>>> import numpy as np
>>> import numpy.linalg as la
>>> np.set_printoptions(suppress=True, linewidth=140)
>>> mat = np.load("mat.npy")
>>> mat
array([[ 2.4, -1.7,  1. ],
       [ 2.6, -0.3,  1.1],
       [ 2.3, -0.2,  0.9],
       [ 2.4, -1.5,  1.3],
       [-1. ,  0.3, -0.7],
       [ 1.1,  0.9,  0.6],
       [-0.7,  0. ,  0. ],
       [-1.3, -0.6, -1. ],
       [ 0.7,  0.4,  0.6],
       [ 1.6,  0. ,  0.7],
       [-1. , -0.5, -0.5],
       [ 0.2,  1.3,  0.2],
       [-0.1, -0.7,  0. ],
       [-2.5,  0. , -1.1],
       [-2.7, -0.5, -1.5],
       [-0.8, -1.8, -0.3],
       [ 1.7,  1.5,  0.7],
       [ 2.9,  0.5,  1.7],
       [-2.9, -1.2, -1.4],
       [-2.7,  0.5, -1.2],
       [ 3.3, -1.2,  1.8],
       [-1.2, -2. , -0.5],
       [ 2.3,  0.1,  1. ],
       [ 0.8, -1.7,  0.4],
       [-1.8,  0.7, -0.8],
       [ 2.1,  0.7,  1. ]])
>>> hat = mat @ la.solve(mat.T @ mat, mat.T)
>>> np.round(np.diag(hat), 1) + 0
array([0.2, 0.1, 0.1, 0.2, 0.1, 0. , 0.2, 0.2, 0.1, 0. , 0. , 0.1, 0. , 0.1, 0.1, 0.1, 0.1, 0.2, 0.1, 0.1, 0.2, 0.2, 0.1, 0.1, 0.1, 0.1])
>>> np.round(hat @ mat[:, 2], 1) + 0
array([ 1. ,  1.1,  0.9,  1.3, -0.7,  0.6,  0. , -1. ,  0.6,  0.7, -0.5,  0.2,  0. , -1.1, -1.5, -0.3,  0.7,  1.7, -1.4, -1.2,  1.8, -0.5,
        1. ,  0.4, -0.8,  1. ])
>>> np.round(la.eigvalsh(hat), 1) + 0
array([0., 0., 0., 0., 0., 0., 0., 0., 0., 0., 0., 0., 0., 0., 0., 0., 0., 0., 0., 0., 0., 0., 0., 1., 1., 1.])
>>> M2 = mat / la.norm(mat, axis=1, keepdims=True)
>>> cov = M2 @ M2.T
>>> round(np.degrees(np.arccos(np.clip(cov[22, 2], -1, 1))), 1)
np.float64(7.2)
>>> x = np.array([-2, -3, -9])
>>> rhs = mat @ x
>>> np.round(la.solve(mat.T @ mat, mat.T @ rhs), 1)
array([-2., -3., -9.])
>>> np.round(la.pinv(mat) @ mat, 1) + 0
array([[1., 0., 0.],
       [0., 1., 0.],
       [0., 0., 1.]])
>>> rng = np.random.default_rng(6545)
>>> rhs = rhs + 0.1 * rng.normal(size=26)
>>> rhs.round(1) + 0
array([ -8.7, -14.2, -12.2, -11.7,   7.6, -10.2,   1.4,  13.3,  -8. ,  -9.5,   8.1,  -6. ,   2.3,  15.1,  20.5,   9.8, -14.2, -22.7,  22.1,
        14.6, -19.2,  12.7, -14. ,   0. ,   8.5, -15.2])
>>> c, *_ = la.lstsq(mat, rhs)
>>> np.round(mat.T @ (rhs - mat @ c), 1) + 0
array([0., 0., 0.])
>>> c.round()
array([-2., -3., -9.])
>>> [round(float(la.norm(la.solve(mat.T @ mat + lam * np.eye(3), mat.T @ rhs))), 2) for lam in (0, 1, 10, 100)]
[9.68, 6.96, 5.78, 3.24]
>>> np.round(la.norm(rhs - mat @ c), 1)
np.float64(0.6)
>>> feats = np.load("layer5.npy")
>>> feats
array([[ 1, -1,  1, -1,  1, -1,  1, -1],
       [ 1, -1,  1, -1, -1,  1, -1,  1],
       [ 1,  1,  1,  1,  1,  1,  1,  1]])
>>> # columns 0 and 2 are equal
>>> U, sig, vt = la.svd(feats, full_matrices=False)
>>> np.round(np.cumsum(sig ** 2) / np.sum(sig ** 2), 1)
array([0.3, 0.7, 1. ])
>>> round(np.sqrt((sig ** 2).sum()), 1), round(la.norm(feats), 1)
(np.float64(4.9), np.float64(4.9))
>>> np.round(vt @ vt.T, 1) + 0
array([[1., 0., 0.],
       [0., 1., 0.],
       [0., 0., 1.]])
>>> np.round(U.T @ feats @ vt.T, 1) + 0
array([[2.8, 0. , 0. ],
       [0. , 2.8, 0. ],
       [0. , 0. , 2.8]])
>>> np.round(U.T @ U, 1) + 0
array([[1., 0., 0.],
       [0., 1., 0.],
       [0., 0., 1.]])
>>> M2 = np.array([[4, 8, 2],
...     [4, 1, 5],
...     [4, 7, 1],
...     [8, 2, 0],
...     [6, 1, 2],
...     [9, 0, 9],
...     [2, 4, 8],
...     [0, 5, 4]])
>>> np.vstack([feats, M2.T]).shape
(6, 8)
>>> feats @ M2
array([[-5, 12, -5],
       [-3, 12,  1],
       [37, 28, 31]])
>>> np.einsum("ik,kj->ij", feats, M2)
array([[-5, 12, -5],
       [-3, 12,  1],
       [37, 28, 31]])
>>> theta = rng.uniform(0, 2 * np.pi, 11)
>>> q, _ = la.qr(np.array([[0.6, 0.9], [-1.1, -0.1], [1.3, 0.3]]))
>>> m1 = 3 * np.c_[np.cos(theta), np.sin(theta)] @ q.T
>>> m1.round(1) + 0
array([[ 0. , -2.1,  2.2],
       [ 2.9,  0.8, -0.3],
       [-0.8, -2.1,  2. ],
       [-2.8, -0.9,  0.4],
       [ 1.9,  1.8, -1.5],
       [-2.9, -0.8,  0.3],
       [ 2.8, -0.4,  1. ],
       [-2.4,  0.9, -1.5],
       [ 0. , -2.1,  2.2],
       [-0.5,  2. , -2.2],
       [ 2.8,  1.1, -0.5]])
>>> la.matrix_rank(m1, rtol=0.1)
np.int64(2)
>>> la.cond(m1) > 100
np.True_
>>> [round(float(x), 1) for x in la.svd(m1, compute_uv=False)[:3]]
[7.6, 6.4, 0.0]
>>> round(la.norm(m1, 2) / la.norm(m1), 1)
np.float64(0.8)
>>> Ac = m1 - m1.mean(axis=0)
>>> U, sig, vt = la.svd(Ac, full_matrices=False)
>>> la.matrix_rank(Ac)
np.int64(2)
>>> np.round((sig ** 2).sum() ** 2 / (sig ** 4).sum(), 1)
np.float64(1.9)
>>> np.abs(U[:, 0]).argmax()
np.int64(4)
>>> np.abs(vt[0]).argmax()
np.int64(0)
>>> np.searchsorted(np.cumsum(sig ** 2) / (sig ** 2).sum(), 0.9) + 1
np.int64(2)
>>> np.round(sig ** 2 / (sig ** 2).sum(), 1) + 0
array([0.6, 0.4, 0. ])
>>> sig.round(1) + 0
array([7.6, 6.4, 0. ])
>>> np.round(vt[0] * np.sign(vt[0, np.abs(vt[0]).argmax()]), 1)
array([ 0.8,  0.5, -0.4])
>>> rank = la.matrix_rank(m1)
>>> rank
np.int64(2)
>>> N = la.svd(m1)[2][rank:].T
>>> np.round(N[:, 0] / N[np.abs(N[:, 0]).round(6).argmax(), 0], 1)
array([-0.2,  1. ,  0.9])
>>> la.matrix_rank(m1.T @ m1), la.matrix_rank(m1 @ m1.T)
(np.int64(2), np.int64(2))
>>> N.shape
(3, 1)
>>> U, sig, vt = la.svd(m1)
>>> np.argmax(sig[:-1] / (sig[1:] + 1e-6)) + 1
np.int64(2)
>>> M2 = U[:, :2] @ np.diag(sig[:2]) @ vt[:2]
>>> round(float(la.norm(m1 - M2) / la.norm(m1)), 1)
0.0
>>> la.matrix_rank(m1, rtol=0.05)
np.int64(2)
>>> np.round(np.abs(m1 - M2).max(), 1)
np.float64(0.0)
>>> M2.round(1) + 0
array([[ 0. , -2.1,  2.2],
       [ 2.9,  0.8, -0.3],
       [-0.8, -2.1,  2. ],
       [-2.8, -0.9,  0.4],
       [ 1.9,  1.8, -1.5],
       [-2.9, -0.8,  0.3],
       [ 2.8, -0.4,  1. ],
       [-2.4,  0.9, -1.5],
       [ 0. , -2.1,  2.2],
       [-0.5,  2. , -2.2],
       [ 2.8,  1.1, -0.5]])
>>> round(la.norm(m1 - M2, 2), 1), np.round(sig[2], 1)
(np.float64(0.0), np.float64(0.0))
